$ python3 -q
>>> import numpy as np
>>> import numpy.linalg as la
>>> np.set_printoptions(precision=2, suppress=True, linewidth=200, floatmode="fixed")
>>> J = np.load("case3.npy")
>>> print(J)
[[-0.80 -1.33  2.79 -2.02 -1.77 -0.88]
 [-1.33 -0.76 -1.68  0.86  0.11  2.52]
 [ 2.79 -1.68  2.44  1.26 -2.63 -0.09]
 [-2.02  0.86  1.26  3.78 -0.18 -0.22]
 [-1.77  0.11 -2.63 -0.18  1.88 -3.91]
 [-0.88  2.52 -0.09 -0.22 -3.91 -0.53]]
>>> # symmetric, so the eigenvalues are real
>>> rng = np.random.default_rng(11119)
>>> labels = rng.permutation(6)
>>> M2 = J[:, labels] * rng.choice([-1, 1], 6)
>>> print(M2)
[[-1.77 -0.88 -2.79 -0.80 -2.02 -1.33]
 [ 0.11  2.52  1.68 -1.33  0.86 -0.76]
 [-2.63 -0.09 -2.44  2.79  1.26 -1.68]
 [-0.18 -0.22 -1.26 -2.02  3.78  0.86]
 [ 1.88 -3.91  2.63 -1.77 -0.18  0.11]
 [-3.91 -0.53  0.09 -0.88 -0.22  2.52]]
>>> Uu, _, VT = la.svd(J.T @ M2)
>>> print(np.round(la.lstsq(J, M2)[0], 2) + 0)
[[ 0.00  0.00  0.00  1.00  0.00  0.00]
 [ 0.00  0.00  0.00  0.00  0.00  1.00]
 [ 0.00  0.00 -1.00  0.00  0.00  0.00]
 [ 0.00  0.00  0.00  0.00  1.00  0.00]
 [ 1.00  0.00  0.00  0.00  0.00  0.00]
 [ 0.00  1.00  0.00  0.00  0.00  0.00]]
>>> print((J + J.T) / 2)
[[-0.80 -1.33  2.79 -2.02 -1.77 -0.88]
 [-1.33 -0.76 -1.68  0.86  0.11  2.52]
 [ 2.79 -1.68  2.44  1.26 -2.63 -0.09]
 [-2.02  0.86  1.26  3.78 -0.18 -0.22]
 [-1.77  0.11 -2.63 -0.18  1.88 -3.91]
 [-0.88  2.52 -0.09 -0.22 -3.91 -0.53]]
>>> print(round(la.det(J), 2))
-4194.64
>>> print(np.allclose(J, J.T))
True
>>> print(np.sort(np.abs(la.eigvals(J))))
[2.00 3.00 4.00 4.99 5.00 7.00]
>>> labels = rng.permutation(6)
>>> print(labels)
[4 3 0 1 2 5]
>>> M2 = J[labels][:, labels]
>>> print(np.round(la.det(M2), 2), np.round(la.det(J[labels]), 2))
-4194.64 4194.64
>>> print(np.round(np.trace(M2), 2))
6.01
>>> print(M2)
[[ 1.88 -0.18 -1.77  0.11 -2.63 -3.91]
 [-0.18  3.78 -2.02  0.86  1.26 -0.22]
 [-1.77 -2.02 -0.80 -1.33  2.79 -0.88]
 [ 0.11  0.86 -1.33 -0.76 -1.68  2.52]
 [-2.63  1.26  2.79 -1.68  2.44 -0.09]
 [-3.91 -0.22 -0.88  2.52 -0.09 -0.53]]
>>> basis = np.array([[1, -1, 4, -1, 4, -2],
...     [2, 4, 0, -4, 3, -2],
...     [2, 1, 3, 1, 2, 2],
...     [5, -3, 1, -2, -4, -5]])
>>> feats = rng.normal(size=(19, 4)) @ basis + np.array([1, 2, 0, 0, 0, 2])
>>> print(feats)
[[  7.20   2.13   5.51  -0.97   1.92   0.74]
 [  2.14  -0.12   6.89   4.37   3.72   5.91]
 [  4.26   6.63  -2.91  -6.59   0.13  -2.85]
 [ -5.55   2.62  -3.68   3.44  -0.26   6.98]
 [  3.33  -6.42  -2.87  -0.55 -10.66  -5.33]
 [  5.78 -13.36  11.50   6.97  -3.66  -1.13]
 [ -7.97   0.93  -5.23   8.73  -4.07  12.37]
 [  1.81   2.73  -5.61  -1.89  -6.15   0.07]
 [  8.71  -2.47   5.57   1.04  -3.39  -0.35]
 [  1.92 -11.51  -3.54   4.08 -16.06  -3.42]
 [ -2.29  -0.59   1.66  10.20  -2.39  12.94]
 [  4.63   7.13  -2.26  -3.65  -0.74   1.22]
 [  0.76  -3.43  -1.04  -3.83  -2.34  -7.01]
 [ -1.47   3.25  -3.88  -0.41  -1.59   2.48]
 [  1.04   5.99  -2.16  -1.18   0.47   3.57]
 [ -6.35  10.54  -4.96   3.92   3.61  13.72]
 [  8.62   5.30   7.93  -6.07   8.53  -3.23]
 [ -4.28   4.26  -6.01  -2.79   0.27   0.35]
 [  3.77   2.13   1.04  -4.62   1.51  -3.78]]
>>> f = np.array([-7, 2, 4])
>>> print(np.cross(feats[16, :3], feats[12, :3]))
[ 21.71  14.98 -33.64]
>>> m1 = np.cumsum(np.array([[3, 2, -3, 2, -3, 2, 0, 1],
...     [1, 2, 3, -1, -3, -1, 1, 1],
...     [1, 0, 0, 2, 3, -2, 2, -1],
...     [1, -3, -3, 1, 0, 1, 3, 3],
...     [-3, 3, 3, 1, 0, 3, -3, -1],
...     [2, -1, -1, 3, 3, 2, -1, -3],
...     [0, 1, -3, -3, -1, 1, -2, 3],
...     [-2, -3, 3, -2, 2, 2, 3, 2],
...     [-2, -1, 2, 0, 2, 3, -2, 0],
...     [-1, 0, 2, 1, 2, -2, 0, -1],
...     [0, 3, 3, 2, -3, 3, -1, 2],
...     [3, -1, -3, -2, 2, -2, 0, 1],
...     [3, -3, 1, 2, -2, 3, -1, 2],
...     [2, 3, 3, 3, -3, 1, 1, 1],
...     [0, 3, 0, 0, 0, 0, 2, 1]]), axis=0)
>>> print(m1)
[[ 3  2 -3  2 -3  2  0  1]
 [ 4  4  0  1 -6  1  1  2]
 [ 5  4  0  3 -3 -1  3  1]
 [ 6  1 -3  4 -3  0  6  4]
 [ 3  4  0  5 -3  3  3  3]
 [ 5  3 -1  8  0  5  2  0]
 [ 5  4 -4  5 -1  6  0  3]
 [ 3  1 -1  3  1  8  3  5]
 [ 1  0  1  3  3 11  1  5]
 [ 0  0  3  4  5  9  1  4]
 [ 0  3  6  6  2 12  0  6]
 [ 3  2  3  4  4 10  0  7]
 [ 6 -1  4  6  2 13 -1  9]
 [ 8  2  7  9 -1 14  0 10]
 [ 8  5  7  9 -1 14  2 11]]
>>> C2 = m1.T @ m1
>>> print(la.eigvalsh(C2)[::-1])
[2343.69  359.08   91.61   51.41   40.43   30.66   11.24    3.87]
>>> print((m1 @ m1.T).shape)
(15, 15)
>>> print(np.trace(C2), (m1 ** 2).sum())
2932 2932
>>> M2 = np.array([[-9, 6, 5],
...     [2, 3, -5],
...     [-9, 1, 7],
...     [-6, 5, 8],
...     [9, 8, -3],
...     [7, 2, -5],
...     [3, -8, -8],
...     [7, -1, -6]])
>>> print(la.matrix_rank(m1 @ M2))
3
>>> print(np.einsum("ik,kj->ij", m1, M2))
[[-14  10  -7]
 [-64 -15   1]
 [-73   6  13]
 [-30 -20 -27]
 [-25  10 -13]
 [-37  72  26]
 [ 23  64 -28]
 [ 75  30 -70]
 [106  55 -66]
 [ 88  69 -39]
 [ 60  79 -27]
 [ 81  92 -46]
 [ 41 108  -6]
 [-26 116  24]
 [ -7 108 -13]]
>>> print(np.einsum("ik,kj->ji", m1, M2))
[[-14 -64 -73 -30 -25 -37  23  75 106  88  60  81  41 -26  -7]
 [ 10 -15   6 -20  10  72  64  30  55  69  79  92 108 116 108]
 [ -7   1  13 -27 -13  26 -28 -70 -66 -39 -27 -46  -6  24 -13]]
>>> q, R = la.qr(m1)
>>> print(q.shape, R.shape)
(15, 8) (8, 8)
>>> print(round(float(abs(R[0, 0])), 2), round(float(la.norm(m1[:, 0])), 2))
18.11 18.11
>>> print(np.round(q @ R, 2) + 0)
[[ 3.00  2.00 -3.00  2.00 -3.00  2.00  0.00  1.00]
 [ 4.00  4.00  0.00  1.00 -6.00  1.00  1.00  2.00]
 [ 5.00  4.00  0.00  3.00 -3.00 -1.00  3.00  1.00]
 [ 6.00  1.00 -3.00  4.00 -3.00  0.00  6.00  4.00]
 [ 3.00  4.00  0.00  5.00 -3.00  3.00  3.00  3.00]
 [ 5.00  3.00 -1.00  8.00  0.00  5.00  2.00  0.00]
 [ 5.00  4.00 -4.00  5.00 -1.00  6.00  0.00  3.00]
 [ 3.00  1.00 -1.00  3.00  1.00  8.00  3.00  5.00]
 [ 1.00  0.00  1.00  3.00  3.00 11.00  1.00  5.00]
 [ 0.00  0.00  3.00  4.00  5.00  9.00  1.00  4.00]
 [ 0.00  3.00  6.00  6.00  2.00 12.00  0.00  6.00]
 [ 3.00  2.00  3.00  4.00  4.00 10.00  0.00  7.00]
 [ 6.00 -1.00  4.00  6.00  2.00 13.00 -1.00  9.00]
 [ 8.00  2.00  7.00  9.00 -1.00 14.00  0.00 10.00]
 [ 8.00  5.00  7.00  9.00 -1.00 14.00  2.00 11.00]]
>>> print(np.trace(q @ q.T))
8.0
>>> x = np.array([-3, 0, -3, 1, -2, 2, 1, -1])
>>> print((m1 * x).sum(axis=1))
[ 11   2  -6   3   8   8  13   9   9   0   2  -9 -12 -16 -15]
>>> print(m1 @ (2 * x))
[ 22   4 -12   6  16  16  26  18  18   0   4 -18 -24 -32 -30]
>>> print(m1 @ x)
[ 11   2  -6   3   8   8  13   9   9   0   2  -9 -12 -16 -15]
>>> print(la.norm(m1 @ x) <= la.norm(m1, 2) * la.norm(x) + 1e-9)
True
>>> print(np.sign((m1 @ x).round(6)))
[ 1  1 -1  1  1  1  1  1  1  0  1 -1 -1 -1 -1]
>>> X = np.load("block19.npy")
>>> print(X)
[[17 14 12 14]
 [14 14 12 10]
 [12 12 18 12]
 [14 10 12 14]]
>>> M2 = m1 / np.sqrt((m1 ** 2).mean(axis=1, keepdims=True))
>>> print(la.norm(M2, axis=1))
[2.83 2.83 2.83 2.83 2.83 2.83 2.83 2.83 2.83 2.83 2.83 2.83 2.83 2.83 2.83]
>>> print(M2[2])
[ 1.69  1.35  0.00  1.01 -1.01 -0.34  1.01  0.34]
>>> labels = rng.permutation(4)
>>> print(labels)
[1 2 3 0]
>>> M2 = X[labels][:, labels]
>>> print(np.diag(M2))
[14 18 14 17]
>>> print(np.trace(M2))
63
>>> f, v = X[1], X[2]
>>> print(f @ f)
636
>>> print(f @ v)
672
>>> p = (f @ v) / (f @ f) * f
>>> print(np.outer(f, v))
[[168 168 252 168]
 [168 168 252 168]
 [144 144 216 144]
 [120 120 180 120]]
>>> print(round(float((v - p) @ f), 2))
-0.0
>>> print(round(la.norm(f + v) ** 2 + la.norm(f - v) ** 2, 2))
2784.0
>>> Uu, sigma, VT = la.svd(X)
>>> print(sigma.round(2) + 0)
[52.91  6.09  4.00  0.00]
>>> print(np.argmax(sigma[:-1] / (sigma[1:] + 1e-6)) + 1)
3
>>> M2 = Uu[:, :3] @ np.diag(sigma[:3]) @ VT[:3]
>>> print(round(float(la.norm(X - M2, 2)), 2), round(float(sigma[3]), 2))
0.0 0.0
>>> print(round(float(np.abs(X - M2).max()), 2))
0.0
>>> E = np.loadtxt("x.csv", delimiter=",")
>>> print(E.round(2) + 0)
[[ 0.62 -0.32 -0.41 -0.87 -0.05 -0.20  0.69  0.04 -0.98 -0.95  2.29]
 [-0.92 -0.45  0.72  0.55  0.50  0.36 -0.31  0.04  1.83  0.74 -1.66]
 [-0.98 -0.86  0.81  0.28  0.72  0.41 -0.03  0.08  2.11  0.52 -1.07]
 [-0.70 -1.47  0.69 -0.48  0.91  0.35  0.64  0.14  1.87 -0.24  0.85]
 [ 0.45  1.45 -0.51  0.71 -0.83 -0.26 -0.80 -0.14 -1.42  0.51 -1.49]
 [ 0.25  1.35 -0.35  0.84 -0.71 -0.17 -0.87 -0.13 -1.01  0.68 -1.87]
 [ 0.75 -0.05 -0.53 -0.78 -0.22 -0.27  0.57  0.01 -1.32 -0.90  2.13]
 [ 0.85  1.38 -0.79  0.26 -0.92 -0.39 -0.46 -0.13 -2.10  0.00 -0.26]
 [ 0.94  0.51 -0.74 -0.51 -0.54 -0.37  0.27 -0.04 -1.88 -0.71  1.58]
 [-0.34  0.77  0.15  0.95 -0.25  0.07 -0.84 -0.08  0.28  0.95 -2.37]
 [ 0.06  1.22 -0.20  0.91 -0.59 -0.10 -0.89 -0.12 -0.62  0.80 -2.11]
 [ 0.67  1.48 -0.67  0.52 -0.91 -0.33 -0.66 -0.14 -1.82  0.28 -0.94]
 [-0.92 -1.28  0.82 -0.12  0.89  0.41  0.34  0.12  2.17  0.15 -0.10]
 [ 0.54  1.47 -0.57  0.65 -0.86 -0.29 -0.76 -0.14 -1.58  0.43 -1.30]
 [-0.09 -1.24  0.23 -0.90  0.61  0.11  0.89  0.12  0.69 -0.78  2.07]
 [-0.41  0.67  0.21  0.94 -0.18  0.10 -0.81 -0.07  0.45  0.96 -2.37]
 [ 0.10  1.25 -0.23  0.90 -0.61 -0.11 -0.89 -0.12 -0.70  0.78 -2.07]
 [ 0.92  1.27 -0.82  0.11 -0.89 -0.41 -0.33 -0.12 -2.17 -0.15  0.12]
 [ 0.41 -0.68 -0.20 -0.94  0.19 -0.10  0.81  0.07 -0.44 -0.96  2.37]
 [-0.95 -0.56  0.75  0.48  0.56  0.37 -0.24  0.05  1.92  0.69 -1.53]
 [ 0.21  1.33 -0.32  0.85 -0.69 -0.16 -0.88 -0.13 -0.94  0.71 -1.92]
 [-0.13  1.03 -0.04  0.95 -0.44 -0.02 -0.88 -0.10 -0.19  0.89 -2.28]
 [ 0.78  0.01 -0.56 -0.75 -0.25 -0.28  0.54  0.01 -1.39 -0.89  2.09]
 [ 0.78  1.44 -0.74  0.39 -0.92 -0.37 -0.56 -0.14 -1.99  0.13 -0.59]
 [ 0.30  1.38 -0.39  0.81 -0.74 -0.20 -0.86 -0.14 -1.11  0.65 -1.78]]
>>> Xc = E - E.mean(axis=0)
>>> Uu, sigma, VT = la.svd(Xc, full_matrices=False)
>>> print(np.round(Xc.mean(axis=0), 2) + 0)
[0.00 0.00 0.00 0.00 0.00 0.00 0.00 0.00 0.00 0.00 0.00]
>>> print(la.matrix_rank(Xc))
2
